$ python -q
>>> import numpy as np
>>> from numpy import linalg as LA
>>> np.set_printoptions(precision=2, suppress=True, linewidth=120)
>>> K = np.loadtxt("x.csv", delimiter=",")
>>> K.round(2) + 0
array([[ 0.21,  0.34,  0.05, -0.41, -0.01,  0.64, -0.11, -0.11, -0.05, -0.27, -0.16,  0.18, -0.1 ,  0.03,  0.31],
       [ 0.07,  0.64,  0.02,  0.25,  0.48, -0.28,  0.04, -0.23,  0.27,  0.01,  0.02, -0.02, -0.1 , -0.21,  0.15],
       [ 0.07, -0.27,  0.03,  0.18,  0.2 ,  0.22,  0.22, -0.09,  0.36, -0.09, -0.34, -0.51,  0.34,  0.23,  0.27],
       [ 0.39,  0.04,  0.43, -0.03, -0.1 ,  0.14, -0.19,  0.43,  0.48,  0.26,  0.15,  0.  ,  0.12, -0.21, -0.18],
       [-0.07, -0.21,  0.09,  0.21,  0.37,  0.17, -0.33, -0.15, -0.08, -0.16, -0.39,  0.33,  0.23, -0.26, -0.42],
       [-0.39, -0.01,  0.58,  0.28, -0.26,  0.13, -0.17, -0.31,  0.03, -0.28,  0.31, -0.15, -0.08, -0.07,  0.1 ],
       [ 0.21, -0.14, -0.18,  0.24, -0.06,  0.38,  0.01, -0.47, -0.09,  0.61,  0.13, -0.07, -0.21, -0.18,  0.  ],
       [-0.37,  0.05,  0.29, -0.16,  0.28,  0.22,  0.39,  0.19, -0.01,  0.19, -0.2 , -0.14, -0.48,  0.05, -0.32],
       [ 0.05, -0.36, -0.08, -0.1 ,  0.21, -0.12, -0.37, -0.12,  0.43, -0.08,  0.09,  0.17, -0.52,  0.36,  0.08],
       [-0.28,  0.2 , -0.3 , -0.05,  0.21,  0.33, -0.07,  0.01,  0.16,  0.02,  0.52, -0.03,  0.34,  0.34, -0.33],
       [ 0.25, -0.11, -0.29,  0.31,  0.1 ,  0.2 ,  0.09,  0.31, -0.09, -0.5 ,  0.24, -0.25, -0.32, -0.3 , -0.11],
       [ 0.14, -0.18,  0.26, -0.29,  0.52, -0.09, -0.24,  0.04, -0.46,  0.12,  0.29, -0.3 ,  0.1 , -0.03,  0.2 ],
       [-0.05, -0.27,  0.12,  0.12,  0.22,  0.1 ,  0.49,  0.1 ,  0.05,  0.01,  0.29,  0.59,  0.12, -0.09,  0.35],
       [-0.07,  0.18,  0.03,  0.54,  0.03,  0.15, -0.29,  0.43, -0.26,  0.21, -0.15,  0.11, -0.07,  0.39,  0.27],
       [ 0.53,  0.08,  0.3 ,  0.15, -0.01, -0.08,  0.27, -0.24, -0.2 , -0.16,  0.07,  0.09, -0.01,  0.5 , -0.35]])
>>> blk = np.stack([K, -2 * K, K[::-1]])
>>> LA.norm(blk, axis=(1, 2))
array([3.87, 7.75, 3.87])
>>> (blk @ K.T).shape
(3, 15, 15)
>>> left, sigma, Vh = LA.svd(K, full_matrices=False)
>>> np.cumsum(sigma ** 2) / np.sum(sigma ** 2)
array([0.07, 0.13, 0.2 , 0.27, 0.33, 0.4 , 0.47, 0.53, 0.6 , 0.67, 0.73, 0.8 , 0.87, 0.93, 1.  ])
>>> np.allclose(left * sigma @ Vh, K)
True
>>> left.shape, sigma.shape, Vh.shape
((15, 15), (15,), (15, 15))
>>> round(np.sqrt((sigma ** 2).sum()), 2), np.round(LA.norm(K), 2)
(np.float64(3.87), np.float64(3.87))
>>> rng = np.random.default_rng(5100)
>>> z = rng.permutation(15)
>>> z
array([10,  0, 11,  5,  8,  9,  1,  4,  2,  6, 14, 13, 12,  3,  7])
>>> other = K[z][:, z]
>>> np.diag(other)
array([ 0.24,  0.21, -0.3 ,  0.13,  0.43,  0.02,  0.64,  0.37,  0.03,  0.01, -0.35,  0.39,  0.12, -0.03,  0.19])
>>> np.allclose(other, K)
False
>>> round(np.trace(other), 2)
np.float64(2.11)
>>> round(LA.det(other), 2), np.round(LA.det(K[z]), 2)
(np.float64(-1.0), np.float64(1.0))
>>> np.round(LA.norm(K[14], 1), 2), np.round(LA.norm(K[14], np.inf), 2)
(np.float64(3.06), np.float64(0.53))
>>> round(float(LA.norm(K, 1)), 2), round(LA.norm(K, np.inf), 2)
(3.45, np.float64(3.49))
>>> round(float(LA.norm(K) ** 2 / LA.norm(K, 2) ** 2), 2)
15.0
>>> LA.norm(K, axis=1)
array([1., 1., 1., 1., 1., 1., 1., 1., 1., 1., 1., 1., 1., 1., 1.])
>>> u = np.array([4, 3, 5, 2, 2, 4, 2, 1, 0, 5, 0, 0, 3, 1, 1])
>>> other = K + np.outer(u, np.eye(15)[1])
>>> LA.matrix_rank(other - K)
np.int64(1)
>>> round(float(LA.det(other) / LA.det(K)), 2), np.round(1 + LA.solve(K, u)[1], 2)
(2.74, np.float64(2.74))
>>> M = np.load("layer4.npy")
>>> M
array([[6, 9, 7, 0, 9, 4, 2, 6],
       [6, 6, 9, 7, 0, 9, 4, 2],
       [2, 6, 6, 9, 7, 0, 9, 4],
       [4, 2, 6, 6, 9, 7, 0, 9],
       [9, 4, 2, 6, 6, 9, 7, 0],
       [0, 9, 4, 2, 6, 6, 9, 7],
       [7, 0, 9, 4, 2, 6, 6, 9],
       [9, 7, 0, 9, 4, 2, 6, 6]])
>>> M.reshape(2, -1)
array([[6, 9, 7, 0, 9, 4, 2, 6, 6, 6, 9, 7, 0, 9, 4, 2, 2, 6, 6, 9, 7, 0, 9, 4, 4, 2, 6, 6, 9, 7, 0, 9],
       [9, 4, 2, 6, 6, 9, 7, 0, 0, 9, 4, 2, 6, 6, 9, 7, 7, 0, 9, 4, 2, 6, 6, 9, 9, 7, 0, 9, 4, 2, 6, 6]])
>>> blk = M.reshape(8, 2, -1)
>>> blk[:, 0]
array([[6, 9, 7, 0],
       [6, 6, 9, 7],
       [2, 6, 6, 9],
       [4, 2, 6, 6],
       [9, 4, 2, 6],
       [0, 9, 4, 2],
       [7, 0, 9, 4],
       [9, 7, 0, 9]])
>>> np.einsum("ihd,jhd->hij", blk, blk).shape
(2, 8, 8)
>>> blk.shape
(8, 2, 4)
